% python3 -q
>>> import numpy as np
>>> np.set_printoptions(precision=1, suppress=True, linewidth=100, floatmode="fixed")
>>> rng = np.random.default_rng(540)
>>> theta = np.sort(rng.uniform(-2, 2, 24))
>>> A = np.c_[theta, theta ** 2, theta ** 3] @ np.array([[1, 5, -3, 3, -2, 4, 0],
...     [-1, 4, 0, -5, -5, 3, 2],
...     [5, 1, 0, 2, 2, -2, 5]])
>>> A.round(1) + 0
array([[-40.6,  -1.9,   5.7, -38.0, -28.5,  17.3, -27.7],
       [-36.8,  -1.9,   5.5, -35.2, -26.0,  15.5, -24.7],
       [-32.3,  -1.9,   5.3, -31.8, -23.0,  13.2, -21.2],
       [ -7.0,  -2.0,   3.0, -10.0,  -5.0,   1.0,  -3.0],
       [ -6.6,  -2.0,   2.9,  -9.5,  -4.7,   0.8,  -2.7],
       [ -6.3,  -2.0,   2.9,  -9.3,  -4.5,   0.7,  -2.6],
       [ -3.4,  -1.9,   2.2,  -5.9,  -2.1,  -0.5,  -1.0],
       [ -1.3,  -1.6,   1.4,  -2.8,  -0.4,  -1.0,  -0.1],
       [ -0.5,  -1.1,   0.9,  -1.3,   0.1,  -0.8,   0.0],
       [ -0.4,  -1.0,   0.7,  -1.1,   0.2,  -0.8,   0.0],
       [ -0.3,  -0.9,   0.7,  -1.0,   0.2,  -0.7,   0.0],
       [  0.1,   0.6,  -0.3,   0.3,  -0.3,   0.4,   0.0],
       [  0.2,   1.1,  -0.5,   0.4,  -0.5,   0.8,   0.1],
       [  0.2,   1.3,  -0.7,   0.4,  -0.7,   1.0,   0.2],
       [  0.4,   1.9,  -0.9,   0.5,  -1.0,   1.4,   0.3],
       [  2.0,   6.0,  -2.1,   0.3,  -3.2,   3.7,   2.8],
       [  2.7,   7.1,  -2.4,   0.2,  -3.8,   4.1,   3.8],
       [  4.8,   9.7,  -3.0,   0.0,  -4.9,   4.9,   6.7],
       [  8.4,  13.4,  -3.6,  -0.1,  -6.1,   5.7,  11.5],
       [  8.4,  13.5,  -3.6,  -0.1,  -6.2,   5.7,  11.6],
       [ 33.2,  31.2,  -5.7,   1.4,  -8.1,   4.6,  42.3],
       [ 35.0,  32.3,  -5.8,   1.6,  -8.1,   4.4,  44.4],
       [ 35.8,  32.7,  -5.9,   1.7,  -8.1,   4.3,  45.4],
       [ 37.8,  33.9,  -6.0,   2.0,  -8.0,   4.0,  47.7]])
>>> [round(float(x), 1) for x in np.linalg.svd(A, compute_uv=False)[:3]]
[156.8, 86.1, 15.1]
>>> print(np.linalg.cond(A) > 100)
True
>>> C = A[[21, 23]].astype(float)
>>> for _ in range(3):
...     lab = np.linalg.norm(A[:, None] - C, axis=-1).argmin(axis=1)
...     C = np.array([A[lab == j].mean(axis=0) for j in range(2)])
... 
>>> print(lab)
[0 0 0 0 0 0 0 0 0 0 0 0 0 0 0 0 0 0 0 0 1 1 1 1]
>>> print(C)
[[-5.4  1.8  0.7 -7.2 -6.0  3.6 -2.3]
 [35.4 32.5 -5.9  1.7 -8.1  4.3 44.9]]
>>> np.abs(C[1] - C[0]).argmax()
np.int64(6)
>>> print(np.bincount(lab))
[20  4]
>>> K = np.array([[1.9, -0.1, -0.5, -0.2, -1.0, 1.1, -1.1, -0.7],
...     [1.0, -0.5, -0.9, -1.0, -0.2, -1.0, 0.0, -0.3],
...     [0.2, -0.9, 0.7, -1.2, -1.3, 0.0, -0.6, -0.3],
...     [-0.7, -0.8, -0.5, 0.5, 0.4, -0.6, 1.3, -1.2],
...     [0.2, -1.8, -0.8, 0.6, -1.1, -0.2, 2.2, 1.1],
...     [0.4, -1.3, -0.4, -0.4, 1.8, 0.5, -1.7, -1.3],
...     [0.7, 1.3, -0.3, 0.9, 0.4, -2.3, 0.3, -0.1],
...     [-0.4, 0.7, 0.3, 0.2, 0.2, 0.4, -0.5, 0.2],
...     [0.3, 0.9, 0.7, -1.3, 1.1, -1.6, 0.7, 0.8]])
>>> K[:, 3] *= 3
>>> K
array([[ 1.9, -0.1, -0.5, -0.6, -1.0,  1.1, -1.1, -0.7],
       [ 1.0, -0.5, -0.9, -3.0, -0.2, -1.0,  0.0, -0.3],
       [ 0.2, -0.9,  0.7, -3.6, -1.3,  0.0, -0.6, -0.3],
       [-0.7, -0.8, -0.5,  1.5,  0.4, -0.6,  1.3, -1.2],
       [ 0.2, -1.8, -0.8,  1.8, -1.1, -0.2,  2.2,  1.1],
       [ 0.4, -1.3, -0.4, -1.2,  1.8,  0.5, -1.7, -1.3],
       [ 0.7,  1.3, -0.3,  2.7,  0.4, -2.3,  0.3, -0.1],
       [-0.4,  0.7,  0.3,  0.6,  0.2,  0.4, -0.5,  0.2],
       [ 0.3,  0.9,  0.7, -3.9,  1.1, -1.6,  0.7,  0.8]])
>>> left, sig, Vt = np.linalg.svd(K, full_matrices=False)
>>> np.allclose(left * sig @ Vt, K)
True
>>> np.cumsum(sig ** 2) / np.sum(sig ** 2)
array([0.5, 0.7, 0.8, 0.9, 1.0, 1.0, 1.0, 1.0])
>>> print((sig > 1e-8).sum())
8
>>> np.round(np.abs(Vt[0]), 1) + 0
array([0.1, 0.0, 0.1, 1.0, 0.0, 0.0, 0.2, 0.0])
>>> np.abs(left[:, 0]).round(6).argmax()
np.int64(2)
>>> np.round(left.T @ K @ Vt.T, 1) + 0
array([[7.4, 0.0, 0.0, 0.0, 0.0, 0.0, 0.0, 0.0],
       [0.0, 4.2, 0.0, 0.0, 0.0, 0.0, 0.0, 0.0],
       [0.0, 0.0, 3.8, 0.0, 0.0, 0.0, 0.0, 0.0],
       [0.0, 0.0, 0.0, 3.0, 0.0, 0.0, 0.0, 0.0],
       [0.0, 0.0, 0.0, 0.0, 2.8, 0.0, 0.0, 0.0],
       [0.0, 0.0, 0.0, 0.0, 0.0, 1.6, 0.0, 0.0],
       [0.0, 0.0, 0.0, 0.0, 0.0, 0.0, 1.0, 0.0],
       [0.0, 0.0, 0.0, 0.0, 0.0, 0.0, 0.0, 0.7]])
>>> left.shape, sig.shape, Vt.shape
((9, 8), (8,), (8, 8))
>>> np.round(left.T @ left, 1) + 0
array([[1.0, 0.0, 0.0, 0.0, 0.0, 0.0, 0.0, 0.0],
       [0.0, 1.0, 0.0, 0.0, 0.0, 0.0, 0.0, 0.0],
       [0.0, 0.0, 1.0, 0.0, 0.0, 0.0, 0.0, 0.0],
       [0.0, 0.0, 0.0, 1.0, 0.0, 0.0, 0.0, 0.0],
       [0.0, 0.0, 0.0, 0.0, 1.0, 0.0, 0.0, 0.0],
       [0.0, 0.0, 0.0, 0.0, 0.0, 1.0, 0.0, 0.0],
       [0.0, 0.0, 0.0, 0.0, 0.0, 0.0, 1.0, 0.0],
       [0.0, 0.0, 0.0, 0.0, 0.0, 0.0, 0.0, 1.0]])
>>> vec = np.array([4, 2, -4, 2, -2, -1, -2, -2])
>>> target = K @ vec
>>> np.linalg.solve(K.T @ K, K.T @ target)
array([ 4.0,  2.0, -4.0,  2.0, -2.0, -1.0, -2.0, -2.0])
>>> print(np.round(np.linalg.pinv(K) @ K, 1) + 0)
[[1.0 0.0 0.0 0.0 0.0 0.0 0.0 0.0]
 [0.0 1.0 0.0 0.0 0.0 0.0 0.0 0.0]
 [0.0 0.0 1.0 0.0 0.0 0.0 0.0 0.0]
 [0.0 0.0 0.0 1.0 0.0 0.0 0.0 0.0]
 [0.0 0.0 0.0 0.0 1.0 0.0 0.0 0.0]
 [0.0 0.0 0.0 0.0 0.0 1.0 0.0 0.0]
 [0.0 0.0 0.0 0.0 0.0 0.0 1.0 0.0]
 [0.0 0.0 0.0 0.0 0.0 0.0 0.0 1.0]]
>>> target = target + 0.3 * rng.normal(size=9)
>>> target
array([ 12.8,   3.1,  -6.6,   0.6,  -0.2,   0.6,  13.1,   0.1, -11.6])
>>> coef, *_ = np.linalg.lstsq(K, target)
>>> print(coef.round())
[ 4.0  2.0 -5.0  2.0 -2.0 -1.0 -2.0 -2.0]
>>> coef
array([ 3.7,  2.0, -4.5,  2.0, -2.1, -1.1, -2.2, -2.1])
>>> round(float(np.linalg.norm(target - K @ coef)), 1)
0.6
>>> M = np.load("dump.npy")
>>> M
array([[45,  0, 20],
       [ 0, 26,  0],
       [ 0, 14,  0],
       [ 0, 14,  0],
       [ 5,  2,  4],
       [ 0, 20,  0],
       [ 0,  8,  0],
       [ 0,  8,  0],
       [20,  0, 10],
       [50,  0, 22],
       [ 0,  5,  2],
       [ 0, 26,  0],
       [ 0, 14,  0],
       [35,  0, 16],
       [ 0, 26,  0],
       [50,  0, 22],
       [ 0, 17,  0],
       [ 0, 11,  0],
       [ 0, 20,  0],
       [ 0,  5,  2],
       [ 0, 11,  0]])
>>> # rows 2 and 3 are equal
>>> Ac = M - M.mean(axis=0)
>>> vecs = np.linalg.svd(Ac)[2][:2]
>>> Y = Ac - Ac @ vecs.T @ vecs
>>> print(np.round(Y.std(axis=0), 1) + 0)
[0.2 0.0 0.4]
>>> np.diag(vecs.T @ vecs)
array([0.9, 1.0, 0.2])
>>> round(float(np.linalg.norm(Y) / np.linalg.norm(Ac)), 1)
0.0
>>> Ac = (M - M.mean(axis=0)) / M.std(axis=0)
>>> Ac.std(axis=0)
array([1.0, 1.0, 1.0])
>>> coef = np.linalg.lstsq(np.delete(Ac, 1, axis=1), Ac[:, 1])[0]
>>> round(1 - np.var(Ac[:, 1] - np.delete(Ac, 1, axis=1) @ coef), 1)
np.float64(0.7)
>>> np.abs(coef).argmax()
np.int64(1)
>>> print(coef)
[ 4.9 -5.6]
>>> C = M[[10, 5]].astype(float)
>>> for _ in range(7):
...     lab = np.linalg.norm(M[:, None] - C, axis=-1).argmin(axis=1)
...     C = np.array([M[lab == j].mean(axis=0) for j in range(2)])
... 
>>> print(lab)
[0 1 1 1 1 1 1 1 0 0 1 1 1 0 1 0 1 1 1 1 1]
>>> C[1] - C[0]
array([-39.7,  14.2, -17.5])
>>> Q, _ = np.linalg.qr(np.array([[-0.6, -0.7, -0.2, -1.0, -0.1, 0.3],
...     [-0.5, 0.2, -0.2, -0.9, 0.5, 0.1],
...     [-2.8, 0.0, -0.2, -0.5, 1.5, -0.3],
...     [0.3, -0.1, -0.9, -0.6, -0.5, -0.5],
...     [0.6, -1.6, 0.8, -0.6, 1.1, 1.0],
...     [0.4, -0.1, 0.0, -1.2, -0.6, 0.3]]))
>>> data = Q[:, :6]
>>> data.round(1) + 0
array([[-0.2,  0.4,  0.4,  0.1,  0.6, -0.5],
       [-0.2, -0.1,  0.1,  0.6, -0.6, -0.5],
       [-0.9,  0.1,  0.0,  0.0, -0.1,  0.3],
       [ 0.1,  0.0,  0.9, -0.2, -0.3,  0.3],
       [ 0.2,  0.9, -0.2,  0.0, -0.3,  0.1],
       [ 0.1,  0.0,  0.1,  0.8,  0.3,  0.5]])
>>> print(np.linalg.norm(data, axis=0))
[1.0 1.0 1.0 1.0 1.0 1.0]
>>> np.linalg.svd(data, compute_uv=False)
array([1.0, 1.0, 1.0, 1.0, 1.0, 1.0])
>>> np.round(np.linalg.pinv(data), 1) + 0
array([[-0.2, -0.2, -0.9,  0.1,  0.2,  0.1],
       [ 0.4, -0.1,  0.1,  0.0,  0.9,  0.0],
       [ 0.4,  0.1,  0.0,  0.9, -0.2,  0.1],
       [ 0.1,  0.6,  0.0, -0.2,  0.0,  0.8],
       [ 0.6, -0.6, -0.1, -0.3, -0.3,  0.3],
       [-0.5, -0.5,  0.3,  0.3,  0.1,  0.5]])
>>> round(float(data[:, 1] @ data[:, 0]), 1)
0.0
>>> print(np.round(data @ data.T, 1) + 0)
[[1.0 0.0 0.0 0.0 0.0 0.0]
 [0.0 1.0 0.0 0.0 0.0 0.0]
 [0.0 0.0 1.0 0.0 0.0 0.0]
 [0.0 0.0 0.0 1.0 0.0 0.0]
 [0.0 0.0 0.0 0.0 1.0 0.0]
 [0.0 0.0 0.0 0.0 0.0 1.0]]
>>> np.round(data.T @ data, 1) + 0
array([[1.0, 0.0, 0.0, 0.0, 0.0, 0.0],
       [0.0, 1.0, 0.0, 0.0, 0.0, 0.0],
       [0.0, 0.0, 1.0, 0.0, 0.0, 0.0],
       [0.0, 0.0, 0.0, 1.0, 0.0, 0.0],
       [0.0, 0.0, 0.0, 0.0, 1.0, 0.0],
       [0.0, 0.0, 0.0, 0.0, 0.0, 1.0]])
>>> vec = np.array([7, 4, 9, 5, 5, -4])
>>> print(np.round(np.linalg.norm(vec), 1), round(float(np.linalg.norm(data @ vec)), 1))
14.6 14.6
>>> [p for p in range(1, 25) if np.allclose(np.linalg.matrix_power(data, p), np.eye(6))]
[]
>>> np.round(np.linalg.det(data), 1)
np.float64(-1.0)
>>> print(np.sort(np.abs(np.degrees(np.angle(np.linalg.eigvals(data))))))
[  0.0  72.2  72.2 117.5 117.5 180.0]
